% ipython --no-banner

In [1]: import numpy as np

In [2]: np.set_printoptions(precision=2, suppress=True, linewidth=160, floatmode="fixed")

In [3]: rd = lambda a: np.round(a, 2) + 0

In [4]: Y = np.array([[3, 0], [3, 3]])

In [5]: C = np.array([[3, 1], [0, 2]])

In [6]: mat = np.kron(Y, C)

In [7]: mat
Out[7]: 
array([[9, 3, 0, 0],
       [0, 6, 0, 0],
       [9, 3, 9, 3],
       [0, 6, 0, 6]])

In [8]: rng = np.random.default_rng(3324)

In [9]: z = rng.permutation(4)

In [10]: Y = mat[:, z] * rng.choice([-1, 1], 4)

In [11]: print(Y)
[[0 3 9 0]
 [0 6 0 0]
 [3 3 9 9]
 [6 6 0 0]]

In [12]: U, _, VT = np.linalg.svd(mat.T @ Y)

In [13]: z
Out[13]: array([3, 1, 0, 2])

In [14]: print(rd(U @ VT))
[[0.00 0.00 1.00 0.00]
 [0.00 1.00 0.00 0.00]
 [0.00 0.00 0.00 1.00]
 [1.00 0.00 0.00 0.00]]

In [15]: rd(np.poly(Y))
Out[15]: array([   1.00,  -15.00,   27.00, -324.00, 2916.00])

In [16]: rd(np.linalg.eigvals(Y))
Out[16]: array([13.61+0.00j, -2.30+5.51j, -2.30-5.51j,  6.00+0.00j])

In [17]: rd(np.linalg.det(2 * Y)), rd(np.linalg.det(Y))
Out[17]: (np.float64(46656.0), np.float64(2916.0))

In [18]: W0 = np.array([[-0.5, 1.3, -0.7], [1.0, 1.3, 0.7]])

In [19]: W0[0] = W0[1] + 0.05 * rng.normal(size=3)

In [20]: rd(W0)
Out[20]: 
array([[1.01, 1.25, 0.70],
       [1.00, 1.30, 0.70]])

In [21]: np.abs(W0).max()
Out[21]: np.float64(1.3)

In [22]: print(np.count_nonzero(W0))
6

In [23]: rd(W0.sum(axis=1))
Out[23]: array([2.96, 3.00])

In [24]: rd(np.diff(W0, axis=0))
Out[24]: array([[-0.01,  0.05,  0.00]])

In [25]: rd(W0.mean(axis=0))
Out[25]: array([1.00, 1.27, 0.70])

In [26]: gram = W0.T @ W0

In [27]: np.linalg.matrix_rank(gram)
Out[27]: np.int64(2)

In [28]: np.allclose(gram, gram.T)
Out[28]: True

In [29]: rd(np.linalg.eigvalsh(gram)[::-1])
Out[29]: array([6.25, 0.00, 0.00])

In [30]: C = 3 * np.array([[-0.6, 0.3, -1.7], [-0.2, 1.7, -1.1], [1.3, 0.8, -0.5]])

In [31]: z = rng.integers(0, 3, 14)

In [32]: X = C[z] + rng.normal(size=(14, 3))

In [33]: rd(X)
Out[33]: 
array([[ 1.90,  2.63, -1.26],
       [ 2.82,  3.05,  0.31],
       [ 0.16,  4.32, -2.26],
       [-0.20,  6.28, -2.87],
       [-0.36,  4.65, -4.32],
       [-1.28,  5.93, -1.88],
       [ 4.03,  3.26, -2.95],
       [-0.23,  0.13, -3.92],
       [-0.54,  6.23, -3.06],
       [-0.38,  4.22, -3.87],
       [ 4.22,  2.12,  0.30],
       [ 0.05,  0.14, -3.56],
       [-0.31,  5.02, -3.60],
       [ 0.33,  5.68, -3.32]])

In [34]: print(np.argsort(-np.linalg.norm(W0, axis=0).round(6), kind="stable")[:3])
[1 0 2]

In [35]: [round(float(x), 2) for x in np.linalg.svd(W0, compute_uv=False)[:3]]
Out[35]: [2.5, 0.03]

In [36]: Y = np.c_[X[:, :2] @ np.array([[1, 5], [7, 8]]), np.array([8, 4, 0, 2, -4, -5, -4, -9, 9, 1, 8, 5, -2, -8])]

In [37]: rd(Y)
Out[37]: 
array([[20.32, 30.55,  8.00],
       [24.15, 38.47,  4.00],
       [30.38, 35.32,  0.00],
       [43.76, 49.25,  2.00],
       [32.19, 35.42, -4.00],
       [40.25, 41.06, -5.00],
       [26.85, 46.25, -4.00],
       [ 0.65, -0.15, -9.00],
       [43.09, 47.16,  9.00],
       [29.15, 31.85,  1.00],
       [19.07, 38.09,  8.00],
       [ 1.00,  1.33,  5.00],
       [34.85, 38.63, -2.00],
       [40.06, 47.05, -8.00]])

In [38]: print(rd(np.linalg.lstsq(X, Y[:, 0])[0]))
[1.00 7.00 0.00]

In [39]: rd(np.linalg.norm(np.linalg.qr(X)[0].T @ Y, axis=0) ** 2 / ((Y ** 2).sum(axis=0) + 1e-12))
Out[39]: array([1.00, 1.00, 0.19])

In [40]: print(rd(np.linalg.norm(Y - X @ np.linalg.lstsq(X, Y)[0], axis=0)))
[ 0.00  0.00 19.32]
